$ ipython --no-banner

In [1]: import numpy as np

In [2]: from numpy import linalg as LA

In [3]: np.set_printoptions(suppress=True, linewidth=200)

In [4]: tidy = lambda a: np.round(a, 4) + 0

In [5]: m1 = np.loadtxt("case14.csv", delimiter=",")

In [6]: m1
Out[6]: 
array([[0., 1., 2., 2., 2., 1., 2., 0., 1., 1., 0., 2., 2., 1., 1., 2.],
       [2., 0., 1., 2., 2., 2., 1., 2., 0., 1., 1., 0., 2., 2., 1., 1.],
       [1., 2., 0., 1., 2., 2., 2., 1., 2., 0., 1., 1., 0., 2., 2., 1.],
       [1., 1., 2., 0., 1., 2., 2., 2., 1., 2., 0., 1., 1., 0., 2., 2.],
       [2., 1., 1., 2., 0., 1., 2., 2., 2., 1., 2., 0., 1., 1., 0., 2.],
       [2., 2., 1., 1., 2., 0., 1., 2., 2., 2., 1., 2., 0., 1., 1., 0.],
       [0., 2., 2., 1., 1., 2., 0., 1., 2., 2., 2., 1., 2., 0., 1., 1.],
       [1., 0., 2., 2., 1., 1., 2., 0., 1., 2., 2., 2., 1., 2., 0., 1.],
       [1., 1., 0., 2., 2., 1., 1., 2., 0., 1., 2., 2., 2., 1., 2., 0.],
       [0., 1., 1., 0., 2., 2., 1., 1., 2., 0., 1., 2., 2., 2., 1., 2.],
       [2., 0., 1., 1., 0., 2., 2., 1., 1., 2., 0., 1., 2., 2., 2., 1.],
       [1., 2., 0., 1., 1., 0., 2., 2., 1., 1., 2., 0., 1., 2., 2., 2.],
       [2., 1., 2., 0., 1., 1., 0., 2., 2., 1., 1., 2., 0., 1., 2., 2.],
       [2., 2., 1., 2., 0., 1., 1., 0., 2., 2., 1., 1., 2., 0., 1., 2.],
       [2., 2., 2., 1., 2., 0., 1., 1., 0., 2., 2., 1., 1., 2., 0., 1.],
       [1., 2., 2., 2., 1., 2., 0., 1., 1., 0., 2., 2., 1., 1., 2., 0.]])

In [7]: # rows and columns are dependent

In [8]: LA.matrix_rank(m1, rtol=0.1)
Out[8]: np.int64(12)

In [9]: LA.cond(m1) > 100
Out[9]: np.True_

In [10]: tidy(LA.norm(m1, 2) / LA.norm(m1))
Out[10]: np.float64(0.8575)

In [11]: np.argsort(-LA.norm(m1, axis=0).round(6), kind="stable")[:3]
Out[11]: array([0, 1, 2])

In [12]: r0, g = m1[13], m1[10]

In [13]: r0 @ r0
Out[13]: np.float64(34.0)

In [14]: r0 @ g
Out[14]: np.float64(26.0)

In [15]: pr = (r0 @ g) / (r0 @ r0) * r0

In [16]: tidy((g - pr) @ r0)
Out[16]: np.float64(0.0)

In [17]: tidy(pr)
Out[17]: array([1.5294, 1.5294, 0.7647, 1.5294, 0.    , 0.7647, 0.7647, 0.    , 1.5294, 1.5294, 0.7647, 0.7647, 1.5294, 0.    , 0.7647, 1.5294])

In [18]: th = np.radians(120)

In [19]: R = np.eye(16)

In [20]: R[12, 12] = R[3, 3] = np.cos(th)

In [21]: R[12, 3], R[3, 12] = -np.sin(th), np.sin(th)

In [22]: out = m1 @ R.T

In [23]: tidy(LA.svd(m1, compute_uv=False)), tidy(LA.svd(out, compute_uv=False))
Out[23]: 
(array([20.    ,  4.6762,  4.6762,  4.4336,  4.4336,  3.5938,  3.5938,  2.8885,  2.8885,  2.0631,  2.0631,  2.    ,  2.    ,  0.9807,  0.9807,  0.    ]),
 array([20.    ,  4.6762,  4.6762,  4.4336,  4.4336,  3.5938,  3.5938,  2.8885,  2.8885,  2.0631,  2.0631,  2.    ,  2.    ,  0.9807,  0.9807,  0.    ]))

In [24]: M = np.array([[0, 0, 3, 0, 2, 1, 3, 0, 3, 1, 3, 1],
    ...:     [3, 0, 3, 2, 2, 3, 3, 2, 3, 0, 3, 0],
    ...:     [3, 0, 0, 1, 2, 1, 2, 3, 2, 0, 2, 0],
    ...:     [3, 2, 1, 0, 3, 0, 1, 1, 1, 1, 1, 2],
    ...:     [0, 2, 2, 1, 1, 3, 2, 1, 0, 2, 2, 3],
    ...:     [1, 1, 2, 3, 1, 2, 0, 2, 2, 1, 1, 1],
    ...:     [2, 2, 3, 1, 3, 3, 1, 3, 1, 2, 3, 3],
    ...:     [1, 2, 0, 0, 1, 2, 1, 0, 1, 0, 1, 3],
    ...:     [2, 1, 2, 2, 0, 3, 3, 2, 2, 1, 2, 1],
    ...:     [1, 2, 3, 1, 3, 2, 3, 2, 3, 3, 0, 2],
    ...:     [0, 0, 1, 2, 0, 2, 3, 1, 1, 1, 0, 1],
    ...:     [0, 3, 0, 0, 1, 3, 3, 0, 0, 1, 2, 2]])

In [25]: M[4] = M[10]

In [26]: M
Out[26]: 
array([[0, 0, 3, 0, 2, 1, 3, 0, 3, 1, 3, 1],
       [3, 0, 3, 2, 2, 3, 3, 2, 3, 0, 3, 0],
       [3, 0, 0, 1, 2, 1, 2, 3, 2, 0, 2, 0],
       [3, 2, 1, 0, 3, 0, 1, 1, 1, 1, 1, 2],
       [0, 0, 1, 2, 0, 2, 3, 1, 1, 1, 0, 1],
       [1, 1, 2, 3, 1, 2, 0, 2, 2, 1, 1, 1],
       [2, 2, 3, 1, 3, 3, 1, 3, 1, 2, 3, 3],
       [1, 2, 0, 0, 1, 2, 1, 0, 1, 0, 1, 3],
       [2, 1, 2, 2, 0, 3, 3, 2, 2, 1, 2, 1],
       [1, 2, 3, 1, 3, 2, 3, 2, 3, 3, 0, 2],
       [0, 0, 1, 2, 0, 2, 3, 1, 1, 1, 0, 1],
       [0, 3, 0, 0, 1, 3, 3, 0, 0, 1, 2, 2]])

In [27]: # null space of dimension 1

In [28]: x0 = np.array([-2, 0, 1, -3, -3, -1, -1, 2, 3, 0, -3, 1])

In [29]: h = np.maximum(M @ x0, 0)

In [30]: tidy(np.tanh(M @ x0))
Out[30]: array([-1.    , -1.    , -1.    , -1.    , -0.9993, -1.    , -1.    , -0.9999, -1.    , -0.7616, -0.9993, -1.    ])

In [31]: M.T @ h
Out[31]: array([0, 0, 0, 0, 0, 0, 0, 0, 0, 0, 0, 0])

In [32]: print(h)
[0 0 0 0 0 0 0 0 0 0 0 0]

In [33]: print(np.maximum(M @ x0, 0) - np.maximum(-M @ x0, 0))
[ -6 -17 -12 -11  -4  -6 -14  -5  -9  -1  -4 -13]

In [34]: print(np.maximum(M @ (3 * x0), 0))
[0 0 0 0 0 0 0 0 0 0 0 0]

In [35]: out = np.array([[3, 2, 1, 1, 0],
    ...:     [3, 0, 3, 0, 0],
    ...:     [0, 1, 3, 1, 2],
    ...:     [0, 3, 2, 2, 3],
    ...:     [0, 1, 0, 3, 3]])

In [36]: W2 = np.array([[3, 1, 1, 1, 0, 3, 2, 0, 1],
    ...:     [0, 1, 0, 0, 0, 2, 0, 0, 0],
    ...:     [1, 1, 1, 3, 2, 0, 3, 0, 0],
    ...:     [0, 3, 2, 0, 0, 0, 1, 0, 2],
    ...:     [2, 3, 3, 2, 0, 1, 0, 1, 2],
    ...:     [1, 2, 1, 3, 1, 0, 2, 0, 2],
    ...:     [2, 0, 3, 1, 3, 3, 2, 1, 2],
    ...:     [0, 2, 0, 1, 3, 2, 1, 1, 3],
    ...:     [2, 1, 3, 0, 1, 1, 2, 0, 0]])

In [37]: X = np.block([[out, np.array([[7, 6, 8, -4, -6, -2, -3, 3, 2],
    ...:     [-8, 3, -8, -3, -7, 1, -1, 0, -4],
    ...:     [1, 3, -1, -2, 2, 7, 2, 9, 0],
    ...:     [-1, 2, -2, -1, 6, -2, -9, -3, 2],
    ...:     [-4, -9, 4, 2, -6, 9, 1, -1, -7]])], [np.zeros((9, 5)), W2]])

In [38]: X
Out[38]: 
array([[ 3.,  2.,  1.,  1.,  0.,  7.,  6.,  8., -4., -6., -2., -3.,  3.,  2.],
       [ 3.,  0.,  3.,  0.,  0., -8.,  3., -8., -3., -7.,  1., -1.,  0., -4.],
       [ 0.,  1.,  3.,  1.,  2.,  1.,  3., -1., -2.,  2.,  7.,  2.,  9.,  0.],
       [ 0.,  3.,  2.,  2.,  3., -1.,  2., -2., -1.,  6., -2., -9., -3.,  2.],
       [ 0.,  1.,  0.,  3.,  3., -4., -9.,  4.,  2., -6.,  9.,  1., -1., -7.],
       [ 0.,  0.,  0.,  0.,  0.,  3.,  1.,  1.,  1.,  0.,  3.,  2.,  0.,  1.],
       [ 0.,  0.,  0.,  0.,  0.,  0.,  1.,  0.,  0.,  0.,  2.,  0.,  0.,  0.],
       [ 0.,  0.,  0.,  0.,  0.,  1.,  1.,  1.,  3.,  2.,  0.,  3.,  0.,  0.],
       [ 0.,  0.,  0.,  0.,  0.,  0.,  3.,  2.,  0.,  0.,  0.,  1.,  0.,  2.],
       [ 0.,  0.,  0.,  0.,  0.,  2.,  3.,  3.,  2.,  0.,  1.,  0.,  1.,  2.],
       [ 0.,  0.,  0.,  0.,  0.,  1.,  2.,  1.,  3.,  1.,  0.,  2.,  0.,  2.],
       [ 0.,  0.,  0.,  0.,  0.,  2.,  0.,  3.,  1.,  3.,  3.,  2.,  1.,  2.],
       [ 0.,  0.,  0.,  0.,  0.,  0.,  2.,  0.,  1.,  3.,  2.,  1.,  1.,  3.],
       [ 0.,  0.,  0.,  0.,  0.,  2.,  1.,  3.,  0.,  1.,  1.,  2.,  0.,  0.]])

In [39]: [round(float(x), 4) for x in LA.svd(X, compute_uv=False)[:3]]
Out[39]: [20.4952, 17.6228, 15.0217]

In [40]: LA.cond(X) > 100
Out[40]: np.True_

In [41]: x0 = np.array([0, 2, 2, 2, 1, 0, 0, 0, 1, 0, 1, 0, 1, 1])

In [42]: h = np.maximum(X @ x0, 0)

In [43]: np.flatnonzero(h > 1e-9)
Out[43]: array([ 0,  2,  3,  4,  5,  6,  7,  8,  9, 10, 11, 12, 13])

In [44]: np.maximum(X @ x0, 0) - np.maximum(-X @ x0, 0)
Out[44]: array([ 7.,  0., 26., 13., 14.,  5.,  2.,  3.,  2.,  6.,  5.,  7.,  7.,  1.])

In [45]: np.maximum(X @ (3 * x0), 0)
Out[45]: array([21.,  0., 78., 39., 42., 15.,  6.,  9.,  6., 18., 15., 21., 21.,  3.])

In [46]: print(tidy(np.tanh(X @ x0)))
[1.     0.     1.     1.     1.     0.9999 0.964  0.9951 0.964  1.     0.9999 1.     1.     0.7616]

In [47]: left, s, Vt = LA.svd(X)

In [48]: np.argmax(s[:-1] / (s[1:] + 1e-6)) + 1
Out[48]: np.int64(13)

In [49]: out = left[:, :13] @ np.diag(s[:13]) @ Vt[:13]

In [50]: LA.matrix_rank(out)
Out[50]: np.int64(13)

In [51]: tidy(np.abs(X - out).max())
Out[51]: np.float64(0.0021)

In [52]: th = np.radians(90)

In [53]: R = np.eye(14)

In [54]: R[8, 8] = R[2, 2] = np.cos(th)

In [55]: R[8, 2], R[2, 8] = -np.sin(th), np.sin(th)

In [56]: out = X @ R.T

In [57]: tidy(LA.det(R)), np.trace(R)
Out[57]: (np.float64(1.0), np.float64(12.0))

In [58]: tidy(LA.svd(X, compute_uv=False)), tidy(LA.svd(out, compute_uv=False))
Out[58]: 
(array([20.4952, 17.6228, 15.0217, 13.428 , 11.374 ,  6.3548,  3.1942,  2.8369,  2.5961,  1.472 ,  1.1137,  0.5131,  0.0902,  0.0051]),
 array([20.4952, 17.6228, 15.0217, 13.428 , 11.374 ,  6.3548,  3.1942,  2.8369,  2.5961,  1.472 ,  1.1137,  0.5131,  0.0902,  0.0051]))

In [59]: print(np.abs(out - X).max(axis=0))
[0. 0. 6. 0. 0. 0. 0. 0. 3. 0. 0. 0. 0. 0.]

In [60]: np.allclose(X @ X.T, out @ out.T)
Out[60]: True

In [61]: rng = np.random.default_rng(163)

In [62]: idx = rng.integers(0, 3, 6)

In [63]: K = np.array([[0, 0, -2, -2, 0, 1],
    ...:     [-3, 0, -3, 3, 3, 1],
    ...:     [2, -1, -2, -1, 2, -2],
    ...:     [3, -3, 1, -2, -1, 0],
    ...:     [1, 3, -2, 1, -3, 0],
    ...:     [-3, -3, -2, 0, -1, -3]]) * (idx[:, None] == idx)

In [64]: K
Out[64]: 
array([[ 0,  0,  0,  0,  0,  1],
       [ 0,  0,  0,  0,  0,  0],
       [ 0,  0, -2, -1,  2,  0],
       [ 0,  0,  1, -2, -1,  0],
       [ 0,  0, -2,  1, -3,  0],
       [-3,  0,  0,  0,  0, -3]])

In [65]: LA.matrix_rank(K, rtol=0.1)
Out[65]: np.int64(5)

In [66]: np.argsort(-LA.norm(K, axis=0).round(6), kind="stable")[:3]
Out[66]: array([4, 5, 0])

In [67]: LA.cond(K) > 100
Out[67]: np.True_

In [68]: out = np.array([[-4, 1], [-3, 0], [1, 2], [1, 3], [-5, 0], [3, 0]])

In [69]: np.einsum("ij,ij->i", K, K)
Out[69]: array([ 1,  0,  9,  6, 14, 18])

In [70]: np.einsum("ij->j", K)
Out[70]: array([-3,  0, -3, -2, -2, -2])

In [71]: out @ K
ValueError: matmul: Input operand 1 has a mismatch in its core dimension 0, with gufunc signature (n?,k),(k,m?)->(n?,m?) (size 6 is different from 2)


In [72]: LA.matrix_rank(K @ out)
Out[72]: np.int64(2)

In [73]: out = np.array([[2, -3, 3, -3], [1, 2, 2, 0], [-3, 2, -1, 3], [1, -3, -2, -2]])

In [74]: W2 = np.array([[0, 3, 2, -2], [2, 3, 0, -1], [2, 1, -3, 1], [-2, -1, 1, 0]])

In [75]: F = np.block([[out, np.array([[2, 3, 1, 3], [1, 0, 1, 3], [0, 1, 3, 0], [0, 0, 1, 3]])], [np.zeros((4, 4)), W2]])

In [76]: F
Out[76]: 
array([[ 2., -3.,  3., -3.,  2.,  3.,  1.,  3.],
       [ 1.,  2.,  2.,  0.,  1.,  0.,  1.,  3.],
       [-3.,  2., -1.,  3.,  0.,  1.,  3.,  0.],
       [ 1., -3., -2., -2.,  0.,  0.,  1.,  3.],
       [ 0.,  0.,  0.,  0.,  0.,  3.,  2., -2.],
       [ 0.,  0.,  0.,  0.,  2.,  3.,  0., -1.],
       [ 0.,  0.,  0.,  0.,  2.,  1., -3.,  1.],
       [ 0.,  0.,  0.,  0., -2., -1.,  1.,  0.]])

In [77]: out = F / LA.norm(F, axis=1, keepdims=True)

In [78]: C2 = out @ out.T

In [79]: tidy(LA.norm(out, axis=1))
Out[79]: array([1., 1., 1., 1., 1., 1., 1., 1.])

In [80]: print(tidy(C2[2]))
[-0.4264  0.0778  1.     -0.329   0.38    0.1396 -0.3596  0.1421]

In [81]: np.argwhere(np.triu(np.abs(C2) > 0.95, 1))
Out[81]: array([], shape=(0, 2), dtype=int64)

In [82]: (C2 - 2 * np.eye(8)).round(6).argmax(axis=1)
Out[82]: array([3, 0, 4, 0, 5, 4, 5, 2])

In [83]: A = np.load("a.npy")

In [84]: A
Out[84]: 
array([[-34.2095,  35.1785, -15.5843,  20.5563,  34.0394],
       [-33.6684,  37.2638, -15.2144,  19.7522,  35.5877],
       [-33.857 ,  34.8885, -15.6678,  19.9816,  35.5508],
       [-33.7104,  34.5929, -14.5817,  20.3622,  34.3512],
       [-36.1096,  33.7253, -16.0536,  20.1073,  33.794 ],
       [-35.8632,  35.02  , -15.8897,  18.9513,  34.6051],
       [-34.6945,  33.2396, -14.394 ,  21.9444,  34.8562],
       [-34.5156,  33.4493, -15.601 ,  19.743 ,  35.3801],
       [-35.6156,  34.8829, -12.7009,  20.376 ,  33.7025],
       [-32.8467,  34.3953, -15.4147,  20.0637,  35.7195],
       [-35.4593,  34.5768, -14.8366,  19.9628,  35.1852],
       [-34.8738,  35.9005, -15.1605,  19.8835,  35.2711],
       [-34.4853,  34.9172, -14.1005,  19.9733,  36.593 ],
       [-34.3815,  34.9648, -14.0752,  20.801 ,  36.5197],
       [-36.643 ,  34.7558, -13.7751,  20.07  ,  33.9045],
       [-34.4572,  35.8211, -14.3652,  19.0002,  34.8081],
       [-34.5126,  34.2507, -14.7125,  18.544 ,  35.9224],
       [-35.1979,  34.8677, -14.4346,  17.5774,  34.2713],
       [-33.9735,  34.5033, -15.0599,  21.9091,  35.5386],
       [-36.6169,  36.7138, -13.5997,  19.9777,  36.3071],
       [-33.532 ,  34.4995, -13.7029,  19.3164,  34.5993],
       [-37.5046,  35.4286, -15.6432,  19.4328,  35.6539],
       [-36.2652,  33.7934, -13.2466,  20.7795,  34.3526],
       [-36.0689,  36.1391, -15.0134,  19.8923,  35.8114],
       [-33.6808,  36.3507, -16.8094,  20.0215,  33.372 ],
       [-33.1523,  35.9892, -15.2806,  19.5194,  34.5735],
       [-36.0501,  36.1412, -13.2983,  19.0535,  35.5679],
       [-35.968 ,  34.3394, -17.6235,  19.9784,  34.3637],
       [-34.6966,  33.8759, -14.0458,  19.5591,  34.9656],
       [-34.9863,  35.5076, -15.6799,  19.1609,  35.114 ],
       [-33.7479,  36.2219, -15.5597,  17.2037,  35.3408],
       [-35.673 ,  34.9289, -17.1598,  18.5232,  35.2543]])

In [85]: Xs = A - A.mean(axis=1)
ValueError: operands could not be broadcast together with shapes (32,5) (32,) 


In [86]: Xs = A - A.mean(axis=0)

In [87]: left, s, Vt = LA.svd(Xs, full_matrices=False)

In [88]: np.searchsorted(np.cumsum(s ** 2) / (s ** 2).sum(), 0.9) + 1
Out[88]: np.int64(5)

In [89]: tidy(s ** 2 / (s ** 2).sum())
Out[89]: array([0.2924, 0.2501, 0.2233, 0.1277, 0.1065])

In [90]: (np.sign(left[:, 0]) == np.sign(left[0, 0])).astype(int)
Out[90]: array([1, 1, 1, 0, 0, 1, 0, 1, 0, 1, 0, 1, 0, 0, 0, 1, 1, 1, 0, 0, 0, 0, 0, 0, 1, 1, 0, 1, 0, 1, 1, 1])

In [91]: tidy((s ** 2).sum() ** 2 / (s ** 4).sum())
Out[91]: np.float64(4.4334)
